$ python3 -q
>>> import numpy as np
>>> from numpy import linalg as LA
>>> np.set_printoptions(precision=2, suppress=True, linewidth=200, sign=" ")
>>> rng = np.random.default_rng(202)
>>> labels = rng.integers(0, 2, 3)
>>> X = (labels[:, None] == labels) * 3 + np.eye(3)
>>> X
array([[ 4.,  3.,  3.],
       [ 3.,  4.,  3.],
       [ 3.,  3.,  4.]])
>>> x0 = np.ones(3)
>>> for _ in range(6):
...     x0 = X @ x0
...     x0 /= LA.norm(x0)
...     print(round(x0 @ X @ x0, 2))
... 
10.0
10.0
10.0
10.0
10.0
10.0
>>> x0
array([ 0.58,  0.58,  0.58])
>>> w, vecs = LA.eigh(X)
>>> x0 = np.array([1, 1, 1])
>>> LA.eigvalsh(X[1:, 1:])
array([ 1.,  7.])
>>> vecs * np.sqrt(w) @ vecs.T
array([[ 1.72,  0.72,  0.72],
       [ 0.72,  1.72,  0.72],
       [ 0.72,  0.72,  1.72]])
>>> x0 @ X @ x0 / (x0 @ x0), round(w[0], 2), w[-1]
(np.float64(10.0), np.float64(1.0), np.float64(10.0))
>>> O, r_ = LA.qr(X)
>>> O @ r_
array([[ 4.,  3.,  3.],
       [ 3.,  4.,  3.],
       [ 3.,  3.,  4.]])
>>> np.allclose(r_.T @ r_, X.T @ X)
True
>>> f = np.array([1, 1])
>>> np.polyval(f, X[0])
array([ 5.,  4.,  4.])
>>> np.cross(X[0, :3], X[2, :3])
array([ 3., -7.,  3.])
>>> np.correlate(X[0], X[2], "full")
array([ 16.,  24.,  33.,  18.,   9.])
>>> np.convolve(X[0], f)
array([ 4.,  7.,  6.,  3.])
>>> W1 = np.array([[2, 3, -2], [-5, -7, 5], [7, 9, 9]])
>>> beta = np.array([1, 2, 4])
>>> act = np.maximum(X @ W1 + beta, 0)
>>> (act > 0).astype(int)
array([[ 1,  1,  1],
       [ 1,  1,  1],
       [ 1,  1,  1]])
>>> (act > 0).mean(axis=0)
array([ 1.,  1.,  1.])
>>> act
array([[ 15.,  20.,  38.],
       [  8.,  10.,  45.],
       [ 20.,  26.,  49.]])
>>> LA.matrix_rank(act)
np.int64(3)
>>> W2 = np.array([[1, 6, 6], [4, 2, 5], [8, 7, 3]])
>>> W1 @ W2
array([[ -2,   4,  21],
       [  7,  -9, -50],
       [115, 123, 114]])
>>> (act @ W2).round(6).argmax(axis=1)
array([ 0,  0,  0])
>>> act @ W2
array([[ 399.,  396.,  304.],
       [ 408.,  383.,  233.],
       [ 516.,  515.,  397.]])
>>> feats = np.triu(rng.random((4, 4)) < 0.6, 1).astype(int)
>>> feats = feats + feats.T
>>> feats
array([[ 0,  0,  1,  1],
       [ 0,  0,  1,  0],
       [ 1,  1,  0,  1],
       [ 1,  0,  1,  0]])
>>> f = np.array([-2, 9, 1, -7])
>>> B = feats + np.outer(f, np.eye(4)[3])
>>> LA.matrix_rank(LA.inv(B) - LA.inv(feats), tol=1e-8)
np.int64(1)
>>> B
array([[ 0.,  0.,  1., -1.],
       [ 0.,  0.,  1.,  9.],
       [ 1.,  1.,  0.,  2.],
       [ 1.,  0.,  1., -7.]])
>>> f, r1 = feats[1], feats[3]
>>> f @ f
np.int64(1)
>>> f @ r1
np.int64(1)
>>> p = (f @ r1) / (f @ f) * f
>>> round(LA.norm(f + r1) ** 2 + LA.norm(f - r1) ** 2, 2)
np.float64(6.0)
>>> r1 - p
array([ 1.,  0.,  0.,  0.])
>>> p
array([ 0.,  0.,  1.,  0.])
